$ ipython --no-banner

In [1]: import numpy as np

In [2]: np.set_printoptions(suppress=True, linewidth=200)

In [3]: W0 = np.loadtxt("run11.csv", delimiter=",")

In [4]: print(W0)
[[4. 1. 1. 1. 1. 1. 1. 1. 1. 1.]
 [1. 4. 1. 1. 1. 1. 1. 1. 1. 1.]
 [1. 1. 4. 1. 1. 1. 1. 1. 1. 1.]
 [1. 1. 1. 4. 1. 1. 1. 1. 1. 1.]
 [1. 1. 1. 1. 4. 1. 1. 1. 1. 1.]
 [1. 1. 1. 1. 1. 4. 1. 1. 1. 1.]
 [1. 1. 1. 1. 1. 1. 4. 1. 1. 1.]
 [1. 1. 1. 1. 1. 1. 1. 4. 1. 1.]
 [1. 1. 1. 1. 1. 1. 1. 1. 4. 1.]
 [1. 1. 1. 1. 1. 1. 1. 1. 1. 4.]]

In [5]: # symmetric, so the eigenvalues are real

In [6]: print(np.round(np.linalg.norm(W0) ** 2 / np.linalg.norm(W0, 2) ** 2, 2))
1.48

In [7]: np.round(np.linalg.norm(W0, "nuc"), 2)
Out[7]: np.float64(40.0)

In [8]: W0[1] @ W0[6]
Out[8]: np.float64(16.0)

In [9]: vec = np.array([1, 3, 0, 2, 3, 0, 1, 1, 2, 2])

In [10]: y = W0 @ vec

In [11]: y
Out[11]: array([18., 24., 15., 21., 24., 15., 18., 18., 21., 21.])

In [12]: np.round(np.linalg.solve(W0.T, W0[0]), 2)
Out[12]: array([1., 0., 0., 0., 0., 0., 0., 0., 0., 0.])

In [13]: evals, evecs = np.linalg.eigh(W0)

In [14]: np.unique(evals.round(6) + 0, return_counts=True)[1]
Out[14]: array([9, 1])

In [15]: np.abs(evecs[:, -1]).round(6).argmax()
Out[15]: np.int64(0)

In [16]: evals
Out[16]: array([ 3.,  3.,  3.,  3.,  3.,  3.,  3.,  3.,  3., 13.])

In [17]: np.round(evecs.T @ W0 @ evecs, 2) + 0
Out[17]: 
array([[ 3.,  0.,  0.,  0.,  0.,  0.,  0.,  0.,  0.,  0.],
       [ 0.,  3.,  0.,  0.,  0.,  0.,  0.,  0.,  0.,  0.],
       [ 0.,  0.,  3.,  0.,  0.,  0.,  0.,  0.,  0.,  0.],
       [ 0.,  0.,  0.,  3.,  0.,  0.,  0.,  0.,  0.,  0.],
       [ 0.,  0.,  0.,  0.,  3.,  0.,  0.,  0.,  0.,  0.],
       [ 0.,  0.,  0.,  0.,  0.,  3.,  0.,  0.,  0.,  0.],
       [ 0.,  0.,  0.,  0.,  0.,  0.,  3.,  0.,  0.,  0.],
       [ 0.,  0.,  0.,  0.,  0.,  0.,  0.,  3.,  0.,  0.],
       [ 0.,  0.,  0.,  0.,  0.,  0.,  0.,  0.,  3.,  0.],
       [ 0.,  0.,  0.,  0.,  0.,  0.,  0.,  0.,  0., 13.]])

In [18]: evals.sum(), np.trace(W0)
Out[18]: (np.float64(40.0), np.float64(40.0))
